% ipython --no-banner

In [1]: import numpy as np

In [2]: np.set_printoptions(precision=2, suppress=True, linewidth=160, floatmode="fixed")

In [3]: W0 = np.loadtxt("arr.csv", delimiter=",")

In [4]: W0
Out[4]: 
array([[ 0.00,  0.00,  0.00, -2.00,  0.00,  0.00,  0.00,  0.00,  0.00],
       [ 0.00,  0.00,  0.00,  0.00,  0.00,  0.00,  3.00,  0.00,  0.00],
       [ 0.00,  0.00,  0.00,  0.00,  0.00,  0.00,  0.00,  2.00,  0.00],
       [ 0.00,  0.00,  0.00,  0.00,  0.00, -1.00,  0.00,  0.00,  0.00],
       [ 0.00,  0.00,  0.00,  0.00,  0.00,  0.00,  0.00,  0.00,  3.00],
       [ 0.00,  0.00,  0.00,  0.00,  1.00,  0.00,  0.00,  0.00,  0.00],
       [ 0.00, -1.00,  0.00,  0.00,  0.00,  0.00,  0.00,  0.00,  0.00],
       [-3.00,  0.00,  0.00,  0.00,  0.00,  0.00,  0.00,  0.00,  0.00],
       [ 0.00,  0.00,  3.00,  0.00,  0.00,  0.00,  0.00,  0.00,  0.00]])

In [5]: (W0 + W0.T) / 2
Out[5]: 
array([[ 0.00,  0.00,  0.00, -1.00,  0.00,  0.00,  0.00, -1.50,  0.00],
       [ 0.00,  0.00,  0.00,  0.00,  0.00,  0.00,  1.00,  0.00,  0.00],
       [ 0.00,  0.00,  0.00,  0.00,  0.00,  0.00,  0.00,  1.00,  1.50],
       [-1.00,  0.00,  0.00,  0.00,  0.00, -0.50,  0.00,  0.00,  0.00],
       [ 0.00,  0.00,  0.00,  0.00,  0.00,  0.50,  0.00,  0.00,  1.50],
       [ 0.00,  0.00,  0.00, -0.50,  0.50,  0.00,  0.00,  0.00,  0.00],
       [ 0.00,  1.00,  0.00,  0.00,  0.00,  0.00,  0.00,  0.00,  0.00],
       [-1.50,  0.00,  1.00,  0.00,  0.00,  0.00,  0.00,  0.00,  0.00],
       [ 0.00,  0.00,  1.50,  0.00,  1.50,  0.00,  0.00,  0.00,  0.00]])

In [6]: W0 @ W0
Out[6]: 
array([[ 0.00,  0.00,  0.00,  0.00,  0.00,  2.00,  0.00,  0.00,  0.00],
       [ 0.00, -3.00,  0.00,  0.00,  0.00,  0.00,  0.00,  0.00,  0.00],
       [-6.00,  0.00,  0.00,  0.00,  0.00,  0.00,  0.00,  0.00,  0.00],
       [ 0.00,  0.00,  0.00,  0.00, -1.00,  0.00,  0.00,  0.00,  0.00],
       [ 0.00,  0.00,  9.00,  0.00,  0.00,  0.00,  0.00,  0.00,  0.00],
       [ 0.00,  0.00,  0.00,  0.00,  0.00,  0.00,  0.00,  0.00,  3.00],
       [ 0.00,  0.00,  0.00,  0.00,  0.00,  0.00, -3.00,  0.00,  0.00],
       [ 0.00,  0.00,  0.00,  6.00,  0.00,  0.00,  0.00,  0.00,  0.00],
       [ 0.00,  0.00,  0.00,  0.00,  0.00,  0.00,  0.00,  6.00,  0.00]])

In [7]: round(np.abs(np.linalg.eigvals(W0)).max(), 2)
Out[7]: np.float64(1.95)

In [8]: np.allclose(W0, W0.T)
Out[8]: False

In [9]: W1 = np.array([[1, -2],
   ...:     [0, 1],
   ...:     [1, -2],
   ...:     [1, -2],
   ...:     [-1, -2],
   ...:     [-2, 2],
   ...:     [0, -1],
   ...:     [1, -2],
   ...:     [1, 0]])

In [10]: coef = np.array([2, 1])

In [11]: act = np.maximum(W0 @ W1 + coef, 0)

In [12]: (act > 0).mean(axis=0)
Out[12]: array([0.78, 0.33])

In [13]: np.linalg.matrix_rank(act)
Out[13]: np.int64(2)

In [14]: Z = np.array([[3, -1, 2], [-1, -1, -1]])

In [15]: (act @ Z).round(6).argmax(axis=1)
Out[15]: array([0, 0, 0, 0, 0, 0, 0, 0, 0])

In [16]: W1 @ Z
Out[16]: 
array([[ 5,  1,  4],
       [-1, -1, -1],
       [ 5,  1,  4],
       [ 5,  1,  4],
       [-1,  3,  0],
       [-8,  0, -6],
       [ 1,  1,  1],
       [ 5,  1,  4],
       [ 3, -1,  2]])

In [17]: Q, Rm = np.linalg.qr(W0)

In [18]: Q
Out[18]: 
array([[ 0.00,  0.00,  0.00,  1.00,  0.00,  0.00,  0.00,  0.00,  0.00],
       [-0.00,  0.00,  0.00,  0.00,  0.00,  0.00,  1.00,  0.00,  0.00],
       [-0.00, -0.00,  0.00,  0.00,  0.00,  0.00,  0.00, -1.00,  0.00],
       [-0.00, -0.00, -0.00,  0.00,  0.00,  1.00,  0.00,  0.00,  0.00],
       [-0.00, -0.00, -0.00,  0.00,  0.00,  0.00,  0.00,  0.00, -1.00],
       [-0.00, -0.00, -0.00,  0.00, -1.00,  0.00,  0.00,  0.00,  0.00],
       [-0.00,  1.00, -0.00,  0.00, -0.00,  0.00,  0.00,  0.00,  0.00],
       [ 1.00, -0.00, -0.00,  0.00, -0.00,  0.00, -0.00,  0.00,  0.00],
       [-0.00, -0.00, -1.00, -0.00, -0.00, -0.00, -0.00,  0.00,  0.00]])

In [19]: abs(Rm[0, 0]), round(np.linalg.norm(W0[:, 0]), 2)
Out[19]: (np.float64(3.0), np.float64(3.0))

In [20]: theta = np.radians(90)

In [21]: Rm = np.eye(9)

In [22]: Rm[1, 1] = Rm[6, 6] = np.cos(theta)

In [23]: Rm[1, 6], Rm[6, 1] = -np.sin(theta), np.sin(theta)

In [24]: Rm.round(2) + 0
Out[24]: 
array([[ 1.00,  0.00,  0.00,  0.00,  0.00,  0.00,  0.00,  0.00,  0.00],
       [ 0.00,  0.00,  0.00,  0.00,  0.00,  0.00, -1.00,  0.00,  0.00],
       [ 0.00,  0.00,  1.00,  0.00,  0.00,  0.00,  0.00,  0.00,  0.00],
       [ 0.00,  0.00,  0.00,  1.00,  0.00,  0.00,  0.00,  0.00,  0.00],
       [ 0.00,  0.00,  0.00,  0.00,  1.00,  0.00,  0.00,  0.00,  0.00],
       [ 0.00,  0.00,  0.00,  0.00,  0.00,  1.00,  0.00,  0.00,  0.00],
       [ 0.00,  1.00,  0.00,  0.00,  0.00,  0.00,  0.00,  0.00,  0.00],
       [ 0.00,  0.00,  0.00,  0.00,  0.00,  0.00,  0.00,  1.00,  0.00],
       [ 0.00,  0.00,  0.00,  0.00,  0.00,  0.00,  0.00,  0.00,  1.00]])

In [25]: A2 = W0 @ Rm.T

In [26]: np.allclose(W0 @ W0.T, A2 @ A2.T)
Out[26]: True

In [27]: np.abs(A2 - W0).max(axis=0)
Out[27]: array([0.00, 3.00, 0.00, 0.00, 0.00, 0.00, 3.00, 0.00, 0.00])

In [28]: np.allclose(np.linalg.norm(W0, axis=1), np.linalg.norm(A2, axis=1))
Out[28]: True
